% python3 -q
>>> import numpy as np
>>> np.set_printoptions(precision=3, suppress=True, linewidth=140)
>>> rnd = lambda a: np.round(a, 3) + 0
>>> M = np.load("layer11.npy")
>>> rnd(M)
array([[0.138, 0.241, 0.138, 0.034, 0.241, 0.207],
       [0.31 , 0.172, 0.069, 0.069, 0.138, 0.241],
       [0.3  , 0.233, 0.033, 0.233, 0.033, 0.167],
       [0.125, 0.25 , 0.188, 0.031, 0.188, 0.219],
       [0.05 , 0.3  , 0.2  , 0.   , 0.45 , 0.   ],
       [0.219, 0.25 , 0.219, 0.   , 0.   , 0.312]])
>>> u = np.array([-1, 4, 1, -1, 3, -5])
>>> M2 = M + np.outer(u, np.eye(6)[4])
>>> rnd(M2)
array([[ 0.138,  0.241,  0.138,  0.034, -0.759,  0.207],
       [ 0.31 ,  0.172,  0.069,  0.069,  4.138,  0.241],
       [ 0.3  ,  0.233,  0.033,  0.233,  1.033,  0.167],
       [ 0.125,  0.25 ,  0.188,  0.031, -0.812,  0.219],
       [ 0.05 ,  0.3  ,  0.2  ,  0.   ,  3.45 ,  0.   ],
       [ 0.219,  0.25 ,  0.219,  0.   , -5.   ,  0.312]])
>>> rnd(np.linalg.det(M2) / np.linalg.det(M)), rnd(1 + np.linalg.solve(M, u)[4])
(np.float64(35.59), np.float64(35.59))
>>> Q, r_ = np.linalg.qr(M)
>>> np.allclose(r_.T @ r_, M.T @ M)
True
>>> rnd(np.abs(np.diag(r_)))
array([0.521, 0.336, 0.114, 0.068, 0.097, 0.107])
>>> rnd(Q @ r_)
array([[0.138, 0.241, 0.138, 0.034, 0.241, 0.207],
       [0.31 , 0.172, 0.069, 0.069, 0.138, 0.241],
       [0.3  , 0.233, 0.033, 0.233, 0.033, 0.167],
       [0.125, 0.25 , 0.188, 0.031, 0.187, 0.219],
       [0.05 , 0.3  , 0.2  , 0.   , 0.45 , 0.   ],
       [0.219, 0.25 , 0.219, 0.   , 0.   , 0.312]])
>>> rnd(abs(r_[0, 0])), rnd(np.linalg.norm(M[:, 0]))
(np.float64(0.521), np.float64(0.521))
